$ python3 -q
>>> import numpy as np
>>> np.set_printoptions(precision=1, suppress=True, linewidth=140)
>>> feats = np.loadtxt("x.csv", delimiter=",")
>>> print(feats)
[[ 3.  2.  9.  6.]
 [ 5.  4. 15. 12.]
 [ 0.  0.  6.  4.]
 [ 0.  0. 10.  8.]]
>>> ev, V = np.linalg.eig(feats)
>>> print(np.sort(np.linalg.eigvals(feats.T)))
[ 0.3  0.6  6.7 13.4]
>>> print(np.sort(np.linalg.eigvals(feats @ feats)))
[  0.1   0.4  44.9 179.6]
>>> print(np.round(np.prod(ev), 1))
16.0
>>> M2 = np.linalg.inv(feats)
>>> print(np.round(np.linalg.det(feats) * np.linalg.det(M2), 1))
1.0
>>> print(np.round(np.linalg.slogdet(feats)[0], 1))
1.0
>>> print(np.linalg.inv(M2))
[[ 3.  2.  9.  6.]
 [ 5.  4. 15. 12.]
 [-0. -0.  6.  4.]
 [ 0.  0. 10.  8.]]
>>> print(round(float(np.linalg.cond(feats)), 1))
184.8
>>> print(np.allclose(M2, feats.T))
False
>>> J, _ = np.linalg.qr(np.array([[0.2, 1.8, 0.1, 1.0, -0.9],
...     [-0.6, -2.1, 0.2, 1.0, 2.1],
...     [0.6, 1.9, -0.6, 1.0, 2.3],
...     [-0.3, 0.7, -0.3, -1.6, -0.2],
...     [0.1, -0.7, 0.9, 0.0, -1.0]]))
>>> print(J.round(1) + 0)
[[-0.2 -0.5  0.6  0.6 -0.2]
 [ 0.6  0.2 -0.1  0.6  0.4]
 [-0.6 -0.1 -0.4  0.3  0.6]
 [ 0.3 -0.7  0.  -0.4  0.5]
 [-0.1  0.4  0.7 -0.2  0.5]]
>>> # keeps lengths
>>> M2 = np.array([[4, 1, 4], [1, 3, 0], [3, 5, 5], [1, 0, 2], [2, 2, 2]])
>>> print(np.linalg.matrix_rank(J @ M2))
3
>>> print(M2.T @ J.T)
[[ 0.4  3.8 -2.4  1.3  3. ]
 [ 0.6  1.3 -1.7 -0.6  5.8]
 [ 2.7  4.1 -2.8  1.6  3.8]]
>>> print(np.einsum("ik,kj->ji", J, M2))
[[ 0.4  3.8 -2.4  1.3  3. ]
 [ 0.6  1.3 -1.7 -0.6  5.8]
 [ 2.7  4.1 -2.8  1.6  3.8]]
>>> print(np.vstack([J, M2.T]).shape)
(8, 5)
>>> print(np.einsum("ij,ij->i", J, J))
[1. 1. 1. 1. 1.]
>>> m1 = np.array([[-0.9, -0.3], [-1.2, -1.6], [0.4, 0.2], [0.4, 0.1]])
>>> print(m1)
[[-0.9 -0.3]
 [-1.2 -1.6]
 [ 0.4  0.2]
 [ 0.4  0.1]]
>>> M2 = np.array([[-1, -1, 2], [1, 2, 0]])
>>> basis = np.kron(M2, m1)
>>> print(round(np.linalg.norm(basis, 2), 1), round(float(np.linalg.norm(M2, 2) * np.linalg.norm(m1, 2)), 1))
6.5 6.5
>>> print(np.linalg.matrix_rank(basis))
4
>>> print(basis)
[[ 0.9  0.3  0.9  0.3 -1.8 -0.6]
 [ 1.2  1.6  1.2  1.6 -2.4 -3.2]
 [-0.4 -0.2 -0.4 -0.2  0.8  0.4]
 [-0.4 -0.1 -0.4 -0.1  0.8  0.2]
 [-0.9 -0.3 -1.8 -0.6 -0.  -0. ]
 [-1.2 -1.6 -2.4 -3.2 -0.  -0. ]
 [ 0.4  0.2  0.8  0.4  0.   0. ]
 [ 0.4  0.1  0.8  0.2  0.   0. ]]
>>> q, V = np.linalg.qr(m1[:, :1])[0], np.linalg.qr(m1[:, 1:])[0]
>>> sv = np.linalg.svd(q.T @ V, compute_uv=False)
>>> print(np.round(np.linalg.norm(q @ q.T - V @ V.T, 2), 1))
0.5
>>> print(sv)
[0.9]
>>> print((sv > 0.9).sum())
0
>>> M2 = np.c_[m1[:, :1] @ np.array([[-6]]), np.array([3, -3, -1, -3])]
>>> print(M2)
[[ 5.4  3. ]
 [ 7.2 -3. ]
 [-2.4 -1. ]
 [-2.4 -3. ]]
>>> print(np.linalg.matrix_rank(np.c_[m1, M2]))
3
>>> print(np.round(np.linalg.lstsq(m1, M2[:, 0])[0], 1) + 0)
[-6.  0.]
>>> print(np.linalg.norm(np.linalg.qr(m1)[0].T @ M2, axis=0) ** 2 / ((M2 ** 2).sum(axis=0) + 1e-12))
[1.  0.9]
>>> print(np.linalg.matrix_rank(M2))
2
>>> print(np.round(np.linalg.norm(M2 - m1 @ np.linalg.lstsq(m1, M2)[0], axis=0), 1) + 0)
[0.  1.3]
>>> mat = np.load("arr.npy")
>>> print(mat)
[[1.  0.2]
 [0.2 1. ]]
>>> vec = np.array([3, 9])
>>> rhs = mat @ vec
>>> coef, lr = np.zeros(2), 1 / np.linalg.norm(mat, 2) ** 2
>>> for i in range(5):
...     coef -= lr * mat.T @ (mat @ coef - rhs)
...     if i % 1 == 0: print(i, round(np.linalg.norm(mat @ coef - rhs), 1))
... 
0 1.9
1 1.0
2 0.6
3 0.3
4 0.2
>>> print(coef)
[3.2 8.8]
>>> ev, V = np.linalg.eigh(mat)
>>> print(np.linalg.svd(mat, compute_uv=False))
[1.2 0.8]
>>> print(np.round(V.T @ mat @ V, 1) + 0)
[[0.8 0. ]
 [0.  1.2]]
>>> print((ev > 1e-8).sum(), (ev < -1e-8).sum())
2 0
>>> print(np.linalg.eigvalsh(mat + 3 * np.eye(2)))
[3.8 4.2]
>>> print(np.linalg.eigvalsh(mat @ mat))
[0.6 1.4]
>>> print(np.abs(V[:, -1]))
[0.7 0.7]
>>> W0 = np.load("out7.npy")
>>> print(W0)
[[  1.3   8. ]
 [ -1.   26. ]
 [ -0.1   6. ]
 [  0.4 -16. ]
 [  0.7 -12. ]]
>>> Uu, sv, Vt = np.linalg.svd(W0)
>>> print(sv)
[34.3  1.6]
>>> M2 = Uu[:, :1] @ np.diag(sv[:1]) @ Vt[:1]
>>> print(np.linalg.matrix_rank(M2))
1
>>> print(round(float(np.linalg.norm(W0 - M2, 2)), 1), round(sv[1], 1))
1.6 1.6
>>> C2 = W0.T @ W0
>>> print(np.linalg.eigvalsh(C2)[::-1])
[1176.8    2.5]
>>> print(np.allclose(C2, C2.T))
True
>>> print(C2)
[[   3.4  -31. ]
 [ -31.  1176. ]]
>>> ev, V = np.linalg.eig(C2)
>>> print(np.round(C2 @ V[:, 0] - ev[0] * V[:, 0], 1) + 0)
[0. 0.]
>>> print(np.sort(np.linalg.eigvals(C2.T)))
[   2.5 1176.8]
>>> print(ev)
[   2.5 1176.8]
>>> vec = np.array([-2, 2])
>>> rhs = W0 @ vec
>>> print(np.linalg.solve(W0.T @ W0, W0.T @ rhs))
[-2.  2.]
>>> print(np.round(np.linalg.pinv(W0) @ W0, 1) + 0)
[[1. 0.]
 [0. 1.]]
>>> print(np.linalg.lstsq(W0, rhs)[0])
[-2.  2.]
>>> print(rhs)
[ 13.4  54.   12.2 -32.8 -25.4]
>>> rng = np.random.default_rng(74841)
>>> rhs = rhs + 0.3 * rng.normal(size=5)
>>> print(rhs)
[ 13.4  54.1  12.3 -33.  -25.4]
>>> coef, *_ = np.linalg.lstsq(W0, rhs)
>>> print(coef)
[-2.  2.]
>>> q, V = np.linalg.qr(W0[:, :1])[0], np.linalg.qr(W0[:, 1:])[0]
>>> sv = np.linalg.svd(q.T @ V, compute_uv=False)
>>> print(sv)
[0.5]
>>> print(round(np.linalg.norm(q @ q.T - V @ V.T, 2), 1))
0.9
>>> print(np.degrees(np.arccos(sv.clip(0, 1))))
[60.4]
>>> idx = rng.integers(0, 3, 2)
>>> A = np.array([[-8, -9], [1, 4]]) * (idx[:, None] == idx)
>>> print(A)
[[-8 -9]
 [ 1  4]]
>>> print(A.ravel(order="F"))
[-8  1 -9  4]
>>> print(A.reshape(2, -1))
[[-8 -9]
 [ 1  4]]
>>> T = A.reshape(2, 2, -1)
>>> print(np.swapaxes(T, 1, 2)[0])
[[-8 -9]]
>>> print(T[:, 0])
[[-8]
 [ 1]]
>>> print(T.sum(axis=1))
[[-17]
 [  5]]
>>> print(T.shape)
(2, 2, 1)
>>> print(np.einsum("ihd,jhd->hij", T, T).shape)
(2, 2, 2)
>>> q = feats.astype(float).copy()
>>> for j in range(4):
...     q[:, j] -= q[:, :j] @ (q[:, :j].T @ q[:, j])
...     q[:, j] /= np.linalg.norm(q[:, j])
... 
>>> print(q.round(1) + 0)
[[ 0.5 -0.9  0.   0. ]
 [ 0.9  0.5  0.   0. ]
 [ 0.   0.   0.5 -0.9]
 [ 0.   0.   0.9  0.5]]
>>> print(np.round(q.T @ q, 1) + 0)
[[1. 0. 0. 0.]
 [0. 1. 0. 0.]
 [0. 0. 1. 0.]
 [0. 0. 0. 1.]]
>>> def softmax(z):
...     e = np.exp(z - z.max(axis=-1, keepdims=True))
...     return e / e.sum(axis=-1, keepdims=True)
... 
>>> print(softmax(A[0] + -2))
[0.7 0.3]
>>> print(np.round(softmax(10 * A[0]), 1) + 0)
[1. 0.]
>>> att = A @ A.T / np.sqrt(2)
>>> print(np.round(softmax(att), 1) + 0)
[[1. 0.]
 [0. 1.]]
>>> print(softmax(att)[0] @ A)
[-8. -9.]
>>> print(softmax(att).round(6).argmax(axis=1))
[0 1]
>>> vec = np.array([8, 0])
>>> rhs = A @ vec
>>> coef, lr = np.zeros(2), 1 / np.linalg.norm(A, 2) ** 2
>>> for i in range(12):
...     coef -= lr * A.T @ (A @ coef - rhs)
...     if i % 2 == 0: print(i, round(np.linalg.norm(A @ coef - rhs), 1))
... 
0 11.1
2 10.6
4 10.2
6 9.8
8 9.4
10 9.0
>>> print(coef)
[4.3 3. ]
>>> M2 = np.array([[-4, -3, -1], [4, 4, -1]])
>>> basis = np.kron(M2, A)
>>> print(np.linalg.matrix_rank(basis))
4
>>> print(basis)
[[ 32  36  24  27   8   9]
 [ -4 -16  -3 -12  -1  -4]
 [-32 -36 -32 -36   8   9]
 [  4  16   4  16  -1  -4]]
>>> F = np.load("mat.npy")
>>> print(F)
[[0 0 0]
 [3 0 0]
 [0 0 0]]
>>> print((F != 0).astype(int))
[[0 0 0]
 [1 0 0]
 [0 0 0]]
>>> X = np.load("data.npy")
>>> print(X)
[[ 0.8  7.4  6.6]
 [ 8.8 -4.4  1.6]
 [ 2.6  6.1 -7.5]
 [-1.9  0.4  9.8]
 [-0.4 -3.3  9.4]
 [ 6.5  7.2 -2.5]
 [ 4.5  8.8 -1. ]
 [ 4.5  1.5 -8.8]
 [ 6.9 -4.3  5.8]
 [ 6.3 -1.4  7.6]
 [ 8.3  4.4 -3.5]
 [-2.6  0.7 -9.6]
 [ 9.9  0.3 -1.3]]
>>> D = np.linalg.norm(X[:, None] - X[None], axis=-1)
>>> print(np.flatnonzero(D[1] < D.mean() / 2))
[ 1  8 12]
>>> print(D[1].round(6).argsort(kind="stable")[:4])
[ 1  8 12  9]
